$ python3 -q
>>> import numpy as np
>>> import numpy.linalg as la
>>> np.set_printoptions(precision=2, suppress=True, linewidth=200)
>>> tidy = lambda a: np.round(a, 2) + 0
>>> data = np.loadtxt("case17.csv", delimiter=",")
>>> data
array([[3., 0., 0., 0., 0., 0., 0., 0., 0., 0.],
       [3., 2., 0., 0., 0., 0., 0., 0., 0., 0.],
       [2., 1., 0., 0., 0., 0., 0., 0., 0., 0.],
       [1., 2., 2., 3., 0., 0., 0., 0., 0., 0.],
       [3., 0., 0., 3., 3., 0., 0., 0., 0., 0.],
       [0., 3., 3., 0., 3., 2., 0., 0., 0., 0.],
       [0., 0., 0., 0., 3., 0., 2., 0., 0., 0.],
       [1., 0., 2., 2., 0., 3., 1., 3., 0., 0.],
       [3., 2., 3., 2., 0., 1., 2., 1., 1., 0.],
       [1., 1., 1., 0., 0., 3., 0., 2., 2., 1.]])
>>> vec = np.array([0, 2, 1, 2, 1, 1, 3, 1, 3, 0])
>>> h = np.maximum(data @ vec, 0)
>>> np.maximum(data @ (3 * vec), 0)
array([ 0., 12.,  6., 36., 27., 42., 27., 45., 66., 42.])
>>> np.maximum(data @ vec, 0) - np.maximum(-data @ vec, 0)
array([ 0.,  4.,  2., 12.,  9., 14.,  9., 15., 22., 14.])
>>> data.T @ h
array([150., 134., 176., 137.,  96., 137.,  77.,  95.,  50.,  14.])
>>> np.flatnonzero(h > 1e-9)
array([1, 2, 3, 4, 5, 6, 7, 8, 9])
>>> print(tidy(np.tanh(data @ vec)))
[0.   1.   0.96 1.   1.   1.   1.   1.   1.   1.  ]
>>> data * (h > 1e-9)[:, None]
array([[0., 0., 0., 0., 0., 0., 0., 0., 0., 0.],
       [3., 2., 0., 0., 0., 0., 0., 0., 0., 0.],
       [2., 1., 0., 0., 0., 0., 0., 0., 0., 0.],
       [1., 2., 2., 3., 0., 0., 0., 0., 0., 0.],
       [3., 0., 0., 3., 3., 0., 0., 0., 0., 0.],
       [0., 3., 3., 0., 3., 2., 0., 0., 0., 0.],
       [0., 0., 0., 0., 3., 0., 2., 0., 0., 0.],
       [1., 0., 2., 2., 0., 3., 1., 3., 0., 0.],
       [3., 2., 3., 2., 0., 1., 2., 1., 1., 0.],
       [1., 1., 1., 0., 0., 3., 0., 2., 2., 1.]])
>>> data.shape
(10, 10)
>>> np.count_nonzero(data)
np.int64(39)
>>> np.unravel_index(np.abs(data).argmax(), data.shape)
(np.int64(0), np.int64(0))
>>> tidy(la.norm(data))
np.float64(14.07)
>>> M = np.load("m.npy")
>>> M
array([[ 1,  0,  0,  0],
       [-3,  1,  0,  0],
       [ 1,  3,  1,  0],
       [ 0,  2, -3,  1]])
>>> print(tidy(np.abs(la.eigvals(M)).max()))
1.0
>>> (M - M.T) / 2
array([[ 0. ,  1.5, -0.5,  0. ],
       [-1.5,  0. , -1.5, -1. ],
       [ 0.5,  1.5,  0. ,  1.5],
       [ 0. ,  1. , -1.5,  0. ]])
>>> (M + M.T) / 2
array([[ 1. , -1.5,  0.5,  0. ],
       [-1.5,  1. ,  1.5,  1. ],
       [ 0.5,  1.5,  1. , -1.5],
       [ 0. ,  1. , -1.5,  1. ]])
>>> np.allclose(M, M.T)
False
>>> np.allclose(M @ M.T, M.T @ M)
False
>>> E = np.loadtxt("dump.csv", delimiter=",")
>>> E
array([[4., 1., 0., 0., 0., 0., 0., 0., 0.],
       [0., 4., 1., 0., 0., 0., 0., 0., 0.],
       [0., 0., 4., 1., 0., 0., 0., 0., 0.],
       [0., 0., 0., 4., 1., 0., 0., 0., 0.],
       [0., 0., 0., 0., 4., 1., 0., 0., 0.],
       [0., 0., 0., 0., 0., 4., 1., 0., 0.],
       [0., 0., 0., 0., 0., 0., 4., 1., 0.],
       [0., 0., 0., 0., 0., 0., 0., 4., 1.],
       [0., 0., 0., 0., 0., 0., 0., 0., 4.]])
>>> [int(la.matrix_rank(la.matrix_power(E, p))) for p in range(1, 10)]
[9, 9, 9, 9, 9, 9, 9, 9, 9]
>>> print(tidy(np.sort(la.eigvals(E))))
[4. 4. 4. 4. 4. 4. 4. 4. 4.]
>>> np.prod(np.diag(E)), tidy(la.det(E))
(np.float64(262144.0), np.float64(262144.0))
>>> W1 = np.array([[3, 0, 3, 2, 3, 0],
...     [0, 0, 2, 1, 0, 1],
...     [2, 2, 2, 2, 3, 1],
...     [3, 0, 3, 3, 2, 3],
...     [3, 0, 1, 0, 0, 2],
...     [2, 0, 0, 3, 1, 1],
...     [1, 0, 3, 1, 2, 0],
...     [2, 3, 2, 3, 0, 2],
...     [1, 3, 2, 3, 3, 3]])
>>> coef = np.array([1, 2, 0, 2, 1, 1])
>>> act = np.maximum(E @ W1 + coef, 0)
>>> (act > 0).astype(int)
array([[1, 1, 1, 1, 1, 1],
       [1, 1, 1, 1, 1, 1],
       [1, 1, 1, 1, 1, 1],
       [1, 1, 1, 1, 1, 1],
       [1, 1, 1, 1, 1, 1],
       [1, 1, 1, 1, 1, 1],
       [1, 1, 1, 1, 1, 1],
       [1, 1, 1, 1, 1, 1],
       [1, 1, 1, 1, 1, 1]])
>>> (act > 0).mean(axis=0)
array([1., 1., 1., 1., 1., 1.])
>>> cent = np.array([[2, 3, 2],
...     [2, -2, 3],
...     [2, 0, 2],
...     [-1, 2, -2],
...     [1, -2, 2],
...     [2, 2, -2]])
>>> W1 @ cent
array([[13,  7, 14],
       [ 5,  4,  0],
       [15,  2, 14],
       [17, 17,  4],
       [12, 13,  4],
       [ 4, 12, -2],
       [ 9,  1, 10],
       [15, 10,  7],
       [18,  3,  9]])
>>> (act @ cent).round(6).argmax(axis=1)
array([0, 0, 0, 0, 1, 1, 0, 0, 0])
>>> M2 = E[0, 0] * E[1:] - np.outer(E[1:, 0], E[0])
>>> M2
array([[ 0., 16.,  4.,  0.,  0.,  0.,  0.,  0.,  0.],
       [ 0.,  0., 16.,  4.,  0.,  0.,  0.,  0.,  0.],
       [ 0.,  0.,  0., 16.,  4.,  0.,  0.,  0.,  0.],
       [ 0.,  0.,  0.,  0., 16.,  4.,  0.,  0.,  0.],
       [ 0.,  0.,  0.,  0.,  0., 16.,  4.,  0.,  0.],
       [ 0.,  0.,  0.,  0.,  0.,  0., 16.,  4.,  0.],
       [ 0.,  0.,  0.,  0.,  0.,  0.,  0., 16.,  4.],
       [ 0.,  0.,  0.,  0.,  0.,  0.,  0.,  0., 16.]])
>>> la.matrix_rank(M2), la.matrix_rank(E)
(np.int64(8), np.int64(9))
>>> f, r1 = M2[3], M2[1]
>>> f @ r1
np.float64(0.0)
>>> f @ f
np.float64(272.0)
>>> p = (f @ r1) / (f @ f) * f
>>> p
array([0., 0., 0., 0., 0., 0., 0., 0., 0.])
>>> print(tidy(la.norm(f + r1) ** 2 + la.norm(f - r1) ** 2))
1088.0
>>> np.outer(f, r1)
array([[  0.,   0.,   0.,   0.,   0.,   0.,   0.,   0.,   0.],
       [  0.,   0.,   0.,   0.,   0.,   0.,   0.,   0.,   0.],
       [  0.,   0.,   0.,   0.,   0.,   0.,   0.,   0.,   0.],
       [  0.,   0.,   0.,   0.,   0.,   0.,   0.,   0.,   0.],
       [  0.,   0., 256.,  64.,   0.,   0.,   0.,   0.,   0.],
       [  0.,   0.,  64.,  16.,   0.,   0.,   0.,   0.,   0.],
       [  0.,   0.,   0.,   0.,   0.,   0.,   0.,   0.,   0.],
       [  0.,   0.,   0.,   0.,   0.,   0.,   0.,   0.,   0.],
       [  0.,   0.,   0.,   0.,   0.,   0.,   0.,   0.,   0.]])
>>> (r1 - p) @ f
np.float64(0.0)
>>> np.allclose(E, E.T)
False
>>> print(tidy(la.det(E)))
262144.0
>>> tidy(la.matrix_power(E, 3))
array([[64., 48., 12.,  1.,  0.,  0.,  0.,  0.,  0.],
       [ 0., 64., 48., 12.,  1.,  0.,  0.,  0.,  0.],
       [ 0.,  0., 64., 48., 12.,  1.,  0.,  0.,  0.],
       [ 0.,  0.,  0., 64., 48., 12.,  1.,  0.,  0.],
       [ 0.,  0.,  0.,  0., 64., 48., 12.,  1.,  0.],
       [ 0.,  0.,  0.,  0.,  0., 64., 48., 12.,  1.],
       [ 0.,  0.,  0.,  0.,  0.,  0., 64., 48., 12.],
       [ 0.,  0.,  0.,  0.,  0.,  0.,  0., 64., 48.],
       [ 0.,  0.,  0.,  0.,  0.,  0.,  0.,  0., 64.]])
>>> (E + E.T) / 2
array([[4. , 0.5, 0. , 0. , 0. , 0. , 0. , 0. , 0. ],
       [0.5, 4. , 0.5, 0. , 0. , 0. , 0. , 0. , 0. ],
       [0. , 0.5, 4. , 0.5, 0. , 0. , 0. , 0. , 0. ],
       [0. , 0. , 0.5, 4. , 0.5, 0. , 0. , 0. , 0. ],
       [0. , 0. , 0. , 0.5, 4. , 0.5, 0. , 0. , 0. ],
       [0. , 0. , 0. , 0. , 0.5, 4. , 0.5, 0. , 0. ],
       [0. , 0. , 0. , 0. , 0. , 0.5, 4. , 0.5, 0. ],
       [0. , 0. , 0. , 0. , 0. , 0. , 0.5, 4. , 0.5],
       [0. , 0. , 0. , 0. , 0. , 0. , 0. , 0.5, 4. ]])
>>> feats, _ = la.qr(np.array([[0.8, -1.2, 0.9, -0.4],
...     [-2.3, 0.9, 0.8, 1.8],
...     [0.6, -0.5, -0.1, 1.4],
...     [-1.4, 0.3, -0.9, 0.1]]))
>>> tidy(feats)
array([[-0.28, -0.89,  0.27,  0.24],
       [ 0.8 , -0.15,  0.53, -0.24],
       [-0.21, -0.24, -0.18, -0.93],
       [ 0.49, -0.36, -0.79,  0.13]])
>>> t = np.radians(66)
>>> r_ = np.eye(4)
>>> r_[3, 3] = r_[0, 0] = np.cos(t)
>>> r_[3, 0], r_[0, 3] = -np.sin(t), np.sin(t)
>>> print(tidy(r_))
[[ 0.41  0.    0.    0.91]
 [ 0.    1.    0.    0.  ]
 [ 0.    0.    1.    0.  ]
 [-0.91  0.    0.    0.41]]
>>> M2 = feats @ r_.T
>>> tidy(np.abs(M2 - feats).max(axis=0))
array([0.73, 0.  , 0.  , 0.74])
>>> print(tidy(M2))
[[ 0.11 -0.89  0.27  0.35]
 [ 0.11 -0.15  0.53 -0.83]
 [-0.94 -0.24 -0.18 -0.19]
 [ 0.32 -0.36 -0.79 -0.39]]
>>> tidy(la.det(r_)), tidy(np.trace(r_))
(np.float64(1.0), np.float64(2.81))
>>> cov = M2.T @ M2
>>> tidy(la.eigvalsh(cov)[::-1])
array([1., 1., 1., 1.])
>>> tidy(np.trace(cov)), tidy((M2 ** 2).sum())
(np.float64(4.0), np.float64(4.0))
>>> W1 = np.array([[2, -3, 2, -2, -1],
...     [-3, 1, 2, 0, 2],
...     [0, 0, 3, 1, 3],
...     [-3, 0, 3, 1, 3],
...     [2, -2, 2, 0, -2],
...     [1, -3, 2, 2, 0],
...     [-1, 0, 2, 0, -3],
...     [3, -1, 0, 0, 0],
...     [1, -1, -2, -2, 3],
...     [-2, 1, 1, 1, -3]])
>>> coef = np.array([0, 1, 1, 0, 2])
>>> act = np.maximum(data @ W1 + coef, 0)
>>> act
array([[ 6.,  0.,  7.,  0.,  0.],
       [ 0.,  0., 11.,  0.,  3.],
       [ 1.,  0.,  7.,  0.,  2.],
       [ 0.,  0., 22.,  3., 20.],
       [ 3.,  0., 22.,  0.,  2.],
       [ 0.,  0., 26.,  7., 11.],
       [ 4.,  0., 11.,  0.,  0.],
       [ 7.,  0., 23.,  8., 10.],
       [ 0.,  0., 30.,  0., 15.],
       [ 8.,  0., 11.,  2.,  9.]])
>>> cent = np.array([[1, 2], [-1, -1], [-2, -1], [0, 0], [-2, 1]])
>>> W1 @ cent
array([[  3,   4],
       [-12,  -7],
       [-12,   0],
       [-15,  -6],
       [  4,   2],
       [  0,   3],
       [  1,  -7],
       [  4,   7],
       [  0,   8],
       [  1,  -9]])
>>> print((act @ cent).round(6).argmax(axis=1))
[1 1 1 1 1 1 1 1 1 1]
>>> M2 = np.array([[0, 5], [2, 4], [4, 1], [0, 0], [2, 1]])
>>> np.einsum("ij->j", act)
array([ 29.,   0., 170.,  20.,  72.])
>>> la.matrix_rank(np.vstack([act, M2.T]))
np.int64(5)
>>> print(np.vstack([act, M2.T]).shape)
(12, 5)
>>> tidy(feats[:, 2] @ feats[:, 3])
np.float64(0.0)
>>> X = np.array([[1, -2, 4, -8],
...     [1, -1, 1, -1],
...     [1, 0, 0, 0],
...     [1, 1, 1, 1],
...     [1, 2, 4, 8],
...     [1, 3, 9, 27],
...     [1, 4, 16, 64]])
>>> np.argsort(-la.norm(data, axis=0).round(6), kind="stable")[:3]
array([0, 2, 4])
>>> m1 = np.loadtxt("mat.csv", delimiter=",")
>>> m1
array([[ -6.1 ,   3.89,   3.91,   0.36,   3.56,   1.82,   0.05,   2.97],
       [  3.04,  -1.  ,  -1.64,   0.34,   0.37,   1.15,  -0.8 ,   0.77],
       [  2.05,   0.41,  -0.91,   1.12,   2.54,   4.3 ,  -1.21,   4.78],
       [ -1.57,   2.54,   1.96,   0.71,   4.85,   3.  ,  -1.62,   3.  ],
       [  1.03,  -1.6 ,  -1.03,  -0.54,  -2.85,  -2.37,   0.73,  -2.84],
       [  4.  ,  -2.67,  -2.53,  -0.22,  -2.42,  -1.33,  -0.03,  -1.98],
       [ -4.01,   3.04,   3.38,   0.04,   3.83,  -0.24,  -0.81,  -0.41],
       [ -3.02,   0.87,   1.21,  -0.35,  -1.1 ,  -0.54,   1.25,   0.31],
       [  5.52,  -5.58,  -5.29,  -0.84,  -8.71,  -2.73,   2.43,  -2.51],
       [ -6.56,   5.92,   6.82,   0.11,   9.24,  -1.17,  -2.82,  -2.73],
       [ -2.55,   1.9 ,   1.49,   0.43,   1.97,   2.55,   0.13,   3.59],
       [  1.52,  -0.09,  -0.02,  -0.09,   1.6 ,  -0.79,  -1.17,  -1.97],
       [ -2.59,   0.43,   1.56,  -0.74,  -1.12,  -3.15,   0.81,  -3.48],
       [ -5.42,   5.81,   5.71,   0.72,   9.46,   2.05,  -2.69,   1.44],
       [  2.51,  -2.87,  -3.34,   0.1 ,  -5.38,   1.02,   2.13,   2.39],
       [ -1.49,   0.89,   1.6 ,  -0.32,   1.25,  -2.05,  -0.42,  -2.75],
       [  5.43,  -5.99,  -6.14,  -0.71, -10.11,  -1.31,   3.14,  -0.18],
       [ -4.04,   1.16,   2.68,  -1.09,  -0.62,  -4.44,   0.79,  -4.96],
       [ -2.01,   3.56,   2.78,   1.09,   7.  ,   3.42,  -2.35,   3.29],
       [  2.47,  -0.17,  -1.17,   0.73,   1.78,   2.52,  -1.23,   2.29],
       [  0.01,  -0.15,  -0.34,   0.09,  -0.67,   0.71,   0.44,   1.25],
       [ -0.47,   1.34,   1.23,   0.17,   2.8 ,  -0.17,  -1.19,  -1.03],
       [  3.  ,  -5.4 ,  -4.17,  -1.46, -10.35,  -5.13,   3.53,  -4.88],
       [ -2.13,   0.9 ,   0.55,   0.29,  -0.19,   1.89,   0.76,   3.35],
       [ -4.49,   5.99,   5.03,   1.3 ,  10.28,   4.52,  -3.17,   4.35],
       [  2.45,  -2.07,  -1.81,  -0.36,  -2.56,  -1.84,   0.35,  -2.39],
       [  2.46,  -4.63,  -3.67,  -1.29,  -9.19,  -4.04,   3.15,  -3.49],
       [  2.46,  -0.6 ,  -1.9 ,   0.95,   0.34,   3.71,  -0.36,   4.65],
       [  1.97,  -2.12,  -2.98,   0.25,  -4.03,   2.19,   1.63,   3.7 ],
       [  2.46,  -4.53,  -3.35,  -1.42,  -8.37,  -4.59,   2.71,  -4.57],
       [ -0.98,   1.76,   1.37,   0.53,   3.52,   1.67,  -1.18,   1.69],
       [ -4.88,   4.83,   4.8 ,   0.49,   7.21,   1.42,  -2.03,   1.12],
       [  4.95,  -2.83,  -4.11,   0.57,  -2.9 ,   2.71,   0.38,   3.43],
       [  9.05,  -9.92,  -9.35,  -1.44, -16.16,  -4.78,   4.84,  -4.25],
       [ -5.96,   4.07,   4.32,   0.19,   4.31,   1.12,  -0.41,   1.79],
       [  0.49,  -0.96,  -0.85,  -0.23,  -2.15,  -0.6 ,   0.89,  -0.21],
       [  2.06,   0.59,  -0.62,   1.02,   3.29,   3.59,  -1.68,   3.59],
       [  1.95,  -1.95,  -2.53,   0.16,  -3.36,   1.51,   1.18,   2.66],
       [ -2.49,   2.3 ,   2.2 ,   0.35,   3.27,   1.13,  -0.83,   1.19],
       [  0.01,  -0.2 ,  -0.46,   0.12,  -0.72,   0.68,   0.35,   1.31]])
>>> f = np.array([0, 0, 3])
>>> tidy(np.convolve(m1[0], f))
array([  0.  ,   0.  , -18.3 ,  11.67,  11.73,   1.08,  10.68,   5.46,   0.15,   8.91])
